In [1]: import numpy as np

In [2]: np.set_printoptions(suppress=True, linewidth=120)

In [3]: r0 = np.array([1, 2, -1])

In [4]: rng = np.random.default_rng(36)

In [5]: W0 = np.outer(rng.normal(size=28), r0) + 0.1 * rng.normal(size=(28, 3))

In [6]: W0.round(1) + 0
Out[6]: 
array([[-1.2, -2.2,  1.2],
       [-0.2, -0.5,  0.4],
       [-0.3, -0.5,  0.2],
       [-0.2, -0.5,  0.2],
       [ 1.3,  2.2, -1.3],
       [ 0.2,  0.4, -0.2],
       [ 0.3,  0.7, -0.4],
       [ 0.1,  0.1, -0.1],
       [-0.8, -1.9,  0.9],
       [ 0.2,  0.3, -0.3],
       [ 0.9,  1.5, -0.6],
       [ 0.1,  0.3, -0.2],
       [-0.5, -1. ,  0.5],
       [-1.2, -2.4,  1.3],
       [ 1.7,  3.2, -1.7],
       [-0.8, -1.5,  0.9],
       [-0.9, -1.8,  0.7],
       [-1.3, -2.5,  1.2],
       [ 0.3,  0.7, -0.4],
       [ 0.2,  0.4,  0. ],
       [-0.6, -1.5,  0.6],
       [ 0. , -0.3,  0.3],
       [ 0.2,  0.3, -0.2],
       [-0.4, -0.9,  0.4],
       [-1. , -2.1,  0.9],
       [-0.5, -0.6,  0.3],
       [ 0.1,  0.6, -0.3],
       [-0.9, -1.9,  0.9]])

In [7]: P = W0 @ np.linalg.solve(W0.T @ W0, W0.T)

In [8]: np.round(np.linalg.eigvalsh(P), 1) + 0
Out[8]: array([0., 0., 0., 0., 0., 0., 0., 0., 0., 0., 0., 0., 0., 0., 0., 0., 0., 0., 0., 0., 0., 0., 0., 0., 0., 1., 1., 1.])

In [9]: np.round(P @ W0[:, 2], 1) + 0
Out[9]: 
array([ 1.2,  0.4,  0.2,  0.2, -1.3, -0.2, -0.4, -0.1,  0.9, -0.3, -0.6, -0.2,  0.5,  1.3, -1.7,  0.9,  0.7,  1.2,
       -0.4,  0. ,  0.6,  0.3, -0.2,  0.4,  0.9,  0.3, -0.3,  0.9])

In [10]: E = np.array([[-1, -1, -2, -1], [-1, -1, 1, -1], [1, -2, -1, -1]]) * (rng.random((3, 4)) < 0.3)

In [11]: E
Out[11]: 
array([[ 0,  0, -2,  0],
       [ 0,  0,  1,  0],
       [ 0,  0,  0, -1]])

In [12]: # columns 0 and 1 are equal

In [13]: vec = np.array([1, -2, 0, -3])

In [14]: E @ vec
Out[14]: array([0, 0, 3])

In [15]: E @ np.ones(4)
Out[15]: array([-2.,  1., -1.])

In [16]: (E @ vec).argmax()
Out[16]: np.int64(2)

In [17]: np.linalg.norm(E @ vec) <= np.linalg.norm(E, 2) * np.linalg.norm(vec) + 1e-9
Out[17]: np.True_

In [18]: np.einsum("ij,j->i", E, vec)
Out[18]: array([0, 0, 3])

In [19]: (E * vec).sum(axis=1)
Out[19]: array([0, 0, 3])

In [20]: E @ np.eye(4)[3]
Out[20]: array([ 0.,  0., -1.])

In [21]: np.sign((E @ vec).round(6))
Out[21]: array([0, 0, 1])
